>>> import numpy as np
>>> from numpy import linalg as LA
>>> np.set_printoptions(suppress=True, linewidth=160)
>>> def rd(a):
...     return np.round(a, 2) + 0
... 
>>> A = np.loadtxt("x.csv", delimiter=",")
>>> A
array([[ 2.,  0.,  0.,  0.,  0.,  0.,  0.,  0.,  0.],
       [ 0.,  0.,  0.,  0.,  0.,  0.,  0.,  0.,  0.],
       [ 0.,  0.,  3.,  0.,  0.,  0.,  0.,  0.,  0.],
       [ 0.,  0.,  0., -2.,  0.,  0.,  0.,  0.,  0.],
       [ 0.,  0.,  0.,  0., -1.,  0.,  0.,  0.,  0.],
       [ 0.,  0.,  0.,  0.,  0., -2.,  0.,  0.,  0.],
       [ 0.,  0.,  0.,  0.,  0.,  0.,  1.,  0.,  0.],
       [ 0.,  0.,  0.,  0.,  0.,  0.,  0.,  3.,  0.],
       [ 0.,  0.,  0.,  0.,  0.,  0.,  0.,  0., -2.]])
>>> vals, evecs = LA.eigh(A)
>>> vec = np.array([-1, 0, 2, 1, -2, 2, -2, 2, 2])
>>> np.abs(A).sum(axis=1).max(), np.abs(vals).max()
(np.float64(3.0), np.float64(3.0))
>>> rd(vec @ A @ vec / (vec @ vec)), vals[0], vals[-1]
(np.float64(0.31), np.float64(-2.0), np.float64(3.0))
>>> evecs * np.abs(vals) @ evecs.T
array([[2., 0., 0., 0., 0., 0., 0., 0., 0.],
       [0., 0., 0., 0., 0., 0., 0., 0., 0.],
       [0., 0., 3., 0., 0., 0., 0., 0., 0.],
       [0., 0., 0., 2., 0., 0., 0., 0., 0.],
       [0., 0., 0., 0., 1., 0., 0., 0., 0.],
       [0., 0., 0., 0., 0., 2., 0., 0., 0.],
       [0., 0., 0., 0., 0., 0., 1., 0., 0.],
       [0., 0., 0., 0., 0., 0., 0., 3., 0.],
       [0., 0., 0., 0., 0., 0., 0., 0., 2.]])
>>> rd(LA.eigvalsh(A[1:, 1:]))
array([-2., -2., -2., -1.,  0.,  1.,  3.,  3.])
>>> U, sig, vt = LA.svd(A)
>>> np.argmax(sig[:-1] / (sig[1:] + 1e-6)) + 1
np.int64(8)
>>> M2 = U[:, :8] @ np.diag(sig[:8]) @ vt[:8]
>>> LA.matrix_rank(M2)
np.int64(8)
>>> rd(LA.norm(A - M2, 2)), sig[8]
(np.float64(0.0), np.float64(0.0))
>>> rd(LA.matrix_power(A, 4))
array([[16.,  0.,  0.,  0.,  0.,  0.,  0.,  0.,  0.],
       [ 0.,  0.,  0.,  0.,  0.,  0.,  0.,  0.,  0.],
       [ 0.,  0., 81.,  0.,  0.,  0.,  0.,  0.,  0.],
       [ 0.,  0.,  0., 16.,  0.,  0.,  0.,  0.,  0.],
       [ 0.,  0.,  0.,  0.,  1.,  0.,  0.,  0.,  0.],
       [ 0.,  0.,  0.,  0.,  0., 16.,  0.,  0.,  0.],
       [ 0.,  0.,  0.,  0.,  0.,  0.,  1.,  0.,  0.],
       [ 0.,  0.,  0.,  0.,  0.,  0.,  0., 81.,  0.],
       [ 0.,  0.,  0.,  0.,  0.,  0.,  0.,  0., 16.]])
>>> assert A == A.T
Traceback (most recent call last):
  File "<python-input-18>", line 1, in <module>
    assert A == A.T
           ^^^^^^^^
ValueError: The truth value of an array with more than one element is ambiguous. Use a.any() or a.all()
>>> A @ A
array([[4., 0., 0., 0., 0., 0., 0., 0., 0.],
       [0., 0., 0., 0., 0., 0., 0., 0., 0.],
       [0., 0., 9., 0., 0., 0., 0., 0., 0.],
       [0., 0., 0., 4., 0., 0., 0., 0., 0.],
       [0., 0., 0., 0., 1., 0., 0., 0., 0.],
       [0., 0., 0., 0., 0., 4., 0., 0., 0.],
       [0., 0., 0., 0., 0., 0., 1., 0., 0.],
       [0., 0., 0., 0., 0., 0., 0., 9., 0.],
       [0., 0., 0., 0., 0., 0., 0., 0., 4.]])
>>> np.trace(A)
np.float64(2.0)
>>> np.allclose(A @ A.T, A.T @ A)
True
>>> np.flatnonzero(LA.matrix_power((A != 0) + (A.T != 0) + np.eye(9), 9)[5])
array([5])
>>> (LA.matrix_power((A != 0) + (A.T != 0) + np.eye(9), 9) > 0).astype(int)
array([[1, 0, 0, 0, 0, 0, 0, 0, 0],
       [0, 1, 0, 0, 0, 0, 0, 0, 0],
       [0, 0, 1, 0, 0, 0, 0, 0, 0],
       [0, 0, 0, 1, 0, 0, 0, 0, 0],
       [0, 0, 0, 0, 1, 0, 0, 0, 0],
       [0, 0, 0, 0, 0, 1, 0, 0, 0],
       [0, 0, 0, 0, 0, 0, 1, 0, 0],
       [0, 0, 0, 0, 0, 0, 0, 1, 0],
       [0, 0, 0, 0, 0, 0, 0, 0, 1]])
>>> (A != 0).astype(int)
array([[1, 0, 0, 0, 0, 0, 0, 0, 0],
       [0, 0, 0, 0, 0, 0, 0, 0, 0],
       [0, 0, 1, 0, 0, 0, 0, 0, 0],
       [0, 0, 0, 1, 0, 0, 0, 0, 0],
       [0, 0, 0, 0, 1, 0, 0, 0, 0],
       [0, 0, 0, 0, 0, 1, 0, 0, 0],
       [0, 0, 0, 0, 0, 0, 1, 0, 0],
       [0, 0, 0, 0, 0, 0, 0, 1, 0],
       [0, 0, 0, 0, 0, 0, 0, 0, 1]])
>>> A @ A.T
array([[4., 0., 0., 0., 0., 0., 0., 0., 0.],
       [0., 0., 0., 0., 0., 0., 0., 0., 0.],
       [0., 0., 9., 0., 0., 0., 0., 0., 0.],
       [0., 0., 0., 4., 0., 0., 0., 0., 0.],
       [0., 0., 0., 0., 1., 0., 0., 0., 0.],
       [0., 0., 0., 0., 0., 4., 0., 0., 0.],
       [0., 0., 0., 0., 0., 0., 1., 0., 0.],
       [0., 0., 0., 0., 0., 0., 0., 9., 0.],
       [0., 0., 0., 0., 0., 0., 0., 0., 4.]])
>>> A[:, 8] @ A[:, 4]
np.float64(0.0)
>>> A.T @ A
array([[4., 0., 0., 0., 0., 0., 0., 0., 0.],
       [0., 0., 0., 0., 0., 0., 0., 0., 0.],
       [0., 0., 9., 0., 0., 0., 0., 0., 0.],
       [0., 0., 0., 4., 0., 0., 0., 0., 0.],
       [0., 0., 0., 0., 1., 0., 0., 0., 0.],
       [0., 0., 0., 0., 0., 4., 0., 0., 0.],
       [0., 0., 0., 0., 0., 0., 1., 0., 0.],
       [0., 0., 0., 0., 0., 0., 0., 9., 0.],
       [0., 0., 0., 0., 0., 0., 0., 0., 4.]])
>>> rd(LA.norm(A, axis=0))
array([2., 0., 3., 2., 1., 2., 1., 3., 2.])
>>> rd(LA.pinv(A))
array([[ 0.5 ,  0.  ,  0.  ,  0.  ,  0.  ,  0.  ,  0.  ,  0.  ,  0.  ],
       [ 0.  ,  0.  ,  0.  ,  0.  ,  0.  ,  0.  ,  0.  ,  0.  ,  0.  ],
       [ 0.  ,  0.  ,  0.33,  0.  ,  0.  ,  0.  ,  0.  ,  0.  ,  0.  ],
       [ 0.  ,  0.  ,  0.  , -0.5 ,  0.  ,  0.  ,  0.  ,  0.  ,  0.  ],
       [ 0.  ,  0.  ,  0.  ,  0.  , -1.  ,  0.  ,  0.  ,  0.  ,  0.  ],
       [ 0.  ,  0.  ,  0.  ,  0.  ,  0.  , -0.5 ,  0.  ,  0.  ,  0.  ],
       [ 0.  ,  0.  ,  0.  ,  0.  ,  0.  ,  0.  ,  1.  ,  0.  ,  0.  ],
       [ 0.  ,  0.  ,  0.  ,  0.  ,  0.  ,  0.  ,  0.  ,  0.33,  0.  ],
       [ 0.  ,  0.  ,  0.  ,  0.  ,  0.  ,  0.  ,  0.  ,  0.  , -0.5 ]])
>>> W0 = np.loadtxt("a.csv", delimiter=",")
>>> W0
array([[-10.,  -5.,   0.,  15.,   0.,  15.,  -5.,  10.],
       [-18.,  -9.,   0.,  27.,   0.,  27.,  -9.,  18.],
       [  4.,   2.,   0.,  -6.,   0.,  -6.,   2.,  -4.],
       [-16.,  -8.,   0.,  24.,   0.,  24.,  -8.,  16.],
       [  8.,   4.,   0., -12.,   0., -12.,   4.,  -8.],
       [-18.,  -9.,   0.,  27.,   0.,  27.,  -9.,  18.],
       [ -2.,  -1.,   0.,   3.,   0.,   3.,  -1.,   2.],
       [  6.,   3.,   0.,  -9.,   0.,  -9.,   3.,  -6.],
       [-10.,  -5.,   0.,  15.,   0.,  15.,  -5.,  10.],
       [ 12.,   6.,   0., -18.,   0., -18.,   6., -12.],
       [ 14.,   7.,   0., -21.,   0., -21.,   7., -14.],
       [ 10.,   5.,   0., -15.,   0., -15.,   5., -10.],
       [-12.,  -6.,   0.,  18.,   0.,  18.,  -6.,  12.],
       [-16.,  -8.,   0.,  24.,   0.,  24.,  -8.,  16.]])
>>> # row 5 repeats row 1
>>> vals, evecs = LA.eigh(A)
>>> np.unique(vals.round(6) + 0, return_counts=True)[1]
array([3, 1, 1, 1, 1, 2])
>>> evecs @ np.diag(vals) @ evecs.T
array([[ 2.,  0.,  0.,  0.,  0.,  0.,  0.,  0.,  0.],
       [ 0.,  0.,  0.,  0.,  0.,  0.,  0.,  0.,  0.],
       [ 0.,  0.,  3.,  0.,  0.,  0.,  0.,  0.,  0.],
       [ 0.,  0.,  0., -2.,  0.,  0.,  0.,  0.,  0.],
       [ 0.,  0.,  0.,  0., -1.,  0.,  0.,  0.,  0.],
       [ 0.,  0.,  0.,  0.,  0., -2.,  0.,  0.,  0.],
       [ 0.,  0.,  0.,  0.,  0.,  0.,  1.,  0.,  0.],
       [ 0.,  0.,  0.,  0.,  0.,  0.,  0.,  3.,  0.],
       [ 0.,  0.,  0.,  0.,  0.,  0.,  0.,  0., -2.]])
>>> vals.sum(), np.trace(A)
(np.float64(2.0), np.float64(2.0))
>>> vals
array([-2., -2., -2., -1.,  0.,  1.,  2.,  3.,  3.])
>>> (vals > 1e-8).sum(), (vals < -1e-8).sum()
(np.int64(4), np.int64(4))
>>> evecs.T @ A @ evecs
array([[-2.,  0.,  0.,  0.,  0.,  0.,  0.,  0.,  0.],
       [ 0., -2.,  0.,  0.,  0.,  0.,  0.,  0.,  0.],
       [ 0.,  0., -2.,  0.,  0.,  0.,  0.,  0.,  0.],
       [ 0.,  0.,  0., -1.,  0.,  0.,  0.,  0.,  0.],
       [ 0.,  0.,  0.,  0.,  0.,  0.,  0.,  0.,  0.],
       [ 0.,  0.,  0.,  0.,  0.,  1.,  0.,  0.,  0.],
       [ 0.,  0.,  0.,  0.,  0.,  0.,  2.,  0.,  0.],
       [ 0.,  0.,  0.,  0.,  0.,  0.,  0.,  3.,  0.],
       [ 0.,  0.,  0.,  0.,  0.,  0.,  0.,  0.,  3.]])
>>> X = np.load("layer4.npy")
>>> X
array([[ -1,  -1,  -1,   3,   2,   3,   3,  -1],
       [ -3,   0,   3,   1,  -1,  -1,  -1,  -1],
       [ -1,   0,   2,   0,   1,  -3,   1,   3],
       [  2,  -2,  -1,  -1,   3,   2,   2,  -3],
       [  3,   0,   2,  -3,   2,  -2,   3,  -2],
       [-10,  -1,   8,   6,  -1,   0,   0,  -4]])
>>> U, sig, vt = LA.svd(X)
>>> evecs = vt[:(sig > 1e-8).sum()]
>>> rng = np.random.default_rng(2579)
>>> vec = X[1] + 3 * X[0] + rng.integers(2) * np.eye(8)[4]
>>> vec
array([-6., -3.,  0., 10.,  5.,  8.,  8., -4.])
>>> rd(LA.norm(vec - evecs.T @ evecs @ vec))
np.float64(0.0)
>>> LA.matrix_rank(np.vstack([X, vec]))
np.int64(5)
>>> np.allclose(evecs.T @ evecs @ vec, vec)
True
>>> rd(LA.norm(X, 2) / LA.norm(X))
np.float64(0.81)
>>> [round(float(x), 2) for x in LA.svd(X, compute_uv=False)[:3]]
[15.74, 8.08, 6.8]
>>> f = np.array([2, 2])
>>> np.cross(X[4, :3], X[1, :3])
array([  0, -15,   0])
>>> np.correlate(X[4], X[1], "full")
array([-3, -3, -5, -2,  2, 10,  2, -7, -6, -3,  8,  1,  0, -9,  6])
>>> np.polyval(f, X[4])
array([ 8,  2,  6, -4,  6, -2,  8, -2])
>>> M2 = X[0, 0] * X[1:] - np.outer(X[1:, 0], X[0])
>>> M2
array([[  0,  -3,  -6,   8,   7,  10,  10,  -2],
       [  0,  -1,  -3,   3,   1,   6,   2,  -4],
       [  0,   4,   3,  -5,  -7,  -8,  -8,   5],
       [  0,   3,   1,  -6,  -8,  -7, -12,   5],
       [  0,  -9, -18,  24,  21,  30,  30,  -6]])
>>> X[:, 0] / X[0, 0]
array([ 1.,  3.,  1., -2., -3., 10.])
>>> np.flatnonzero(~M2.round(6).any(axis=1))
array([], dtype=int64)
>>> LA.matrix_rank(M2), LA.matrix_rank(X)
(np.int64(4), np.int64(5))
